>>> import numpy as np
>>> import numpy.linalg as la
>>> np.set_printoptions(precision=2, suppress=True, linewidth=100)
>>> W0 = np.array([[-1, -4, -1, 7], [-1, -7, -8, -7], [0, 5, 4, 0], [-2, -9, 9, -4]])
>>> u = np.array([3, 5, 2, 2])
>>> M2 = W0 + np.outer(u, np.eye(4)[3])
>>> round(la.det(M2) / la.det(W0), 2), np.round(1 + la.solve(W0, u)[3], 2)
(np.float64(0.91), np.float64(0.91))
>>> la.matrix_rank(M2 - W0)
np.int64(1)
>>> la.matrix_rank(la.inv(M2) - la.inv(W0), tol=1e-8)
np.int64(1)
>>> data = np.load("block6.npy")
>>> data
array([[5, 3],
       [3, 5]])
>>> rng = np.random.default_rng(83412)
>>> labels = rng.permutation(4)
>>> labels
array([0, 1, 3, 2])
>>> M2 = W0[labels][:, labels]
>>> np.allclose(M2, W0)
False
>>> M2
array([[-1, -4,  7, -1],
       [-1, -7, -7, -8],
       [-2, -9, -4,  9],
       [ 0,  5,  0,  4]])
>>> np.sort(np.abs(la.eigvals(M2)))
array([ 1.86,  7.22,  7.22, 12.82])
>>> low = la.cholesky(data)
>>> low
array([[2.24, 0.  ],
       [1.34, 1.79]])
>>> np.prod(np.diag(low)) ** 2, np.round(la.det(data), 2)
(np.float64(16.0), np.float64(16.0))
>>> la.eigvalsh(data).min() > 0
np.True_
>>> data / np.sqrt(np.outer(np.diag(data), np.diag(data)))
array([[1. , 0.6],
       [0.6, 1. ]])
>>> def softmax(z):
...     e = np.exp(z - z.max(axis=-1, keepdims=True))
...     return e / e.sum(axis=-1, keepdims=True)
... 
>>> np.round(softmax(10 * data[1]), 2) + 0
array([0., 1.])
>>> S = data @ data.T / np.sqrt(2)
>>> softmax(S)
array([[0.94, 0.06],
       [0.06, 0.94]])
>>> softmax(S + np.triu(np.full(S.shape, -np.inf), 1))
array([[1.  , 0.  ],
       [0.06, 0.94]])
>>> t3 = np.stack([W0, 2 * W0, W0[::-1]])
>>> t3.sum(axis=0)
array([[ -5, -21,   6,  17],
       [ -3, -16, -20, -21],
       [ -1,   8,   4,  -7],
       [ -7, -31,  26,  -5]])
>>> la.matrix_rank(t3.reshape(3, -1))
np.int64(2)
>>> np.einsum("bij,cij->bc", t3, t3)
array([[ 453,  906, -132],
       [ 906, 1812, -264],
       [-132, -264,  453]])
>>> la.det(t3)
array([ 1240., 19840.,  1240.])
>>> np.poly(data)
array([  1., -10.,  16.])
>>> np.einsum("ij,ji->", data, data)
np.int64(68)
>>> np.round(la.det(2 * data), 2), np.round(la.det(data), 2)
(np.float64(64.0), np.float64(16.0))
>>> arr = np.abs(np.array([[0, -1, 1], [0, -1, -1], [2, -1, -3]])) + np.eye(3)
>>> arr = arr / arr.sum(axis=1, keepdims=True)
>>> arr
array([[0.33, 0.33, 0.33],
       [0.  , 0.67, 0.33],
       [0.29, 0.14, 0.57]])
>>> q, evecs = la.qr(arr[:, :1])[0], la.qr(arr[:, 1:])[0]
>>> sv = la.svd(q.T @ evecs, compute_uv=False)
>>> (sv > 0.9).sum()
np.int64(0)
>>> E = np.array([[0.0, -1.0, -1.0, 2.0],
...     [-1.0, 0.0, 0.0, 0.0],
...     [-1.0, 0.0, 0.0, 0.0],
...     [2.0, 0.0, 0.0, 0.0]])
>>> left, sv, vt = la.svd(E)
>>> sv.round(2) + 0
array([2.45, 2.45, 0.  , 0.  ])
>>> np.argmax(sv[:-1] / (sv[1:] + 1e-6)) + 1
np.int64(2)
>>> M2 = left[:, :2] @ np.diag(sv[:2]) @ vt[:2]
>>> M2.round(2) + 0
array([[ 0., -1., -1.,  2.],
       [-1.,  0.,  0.,  0.],
       [-1.,  0.,  0.,  0.],
       [ 2.,  0.,  0.,  0.]])
>>> la.matrix_rank(E, rtol=0.05)
np.int64(2)
>>> round(float(la.norm(E - M2) / la.norm(E)), 2)
0.0
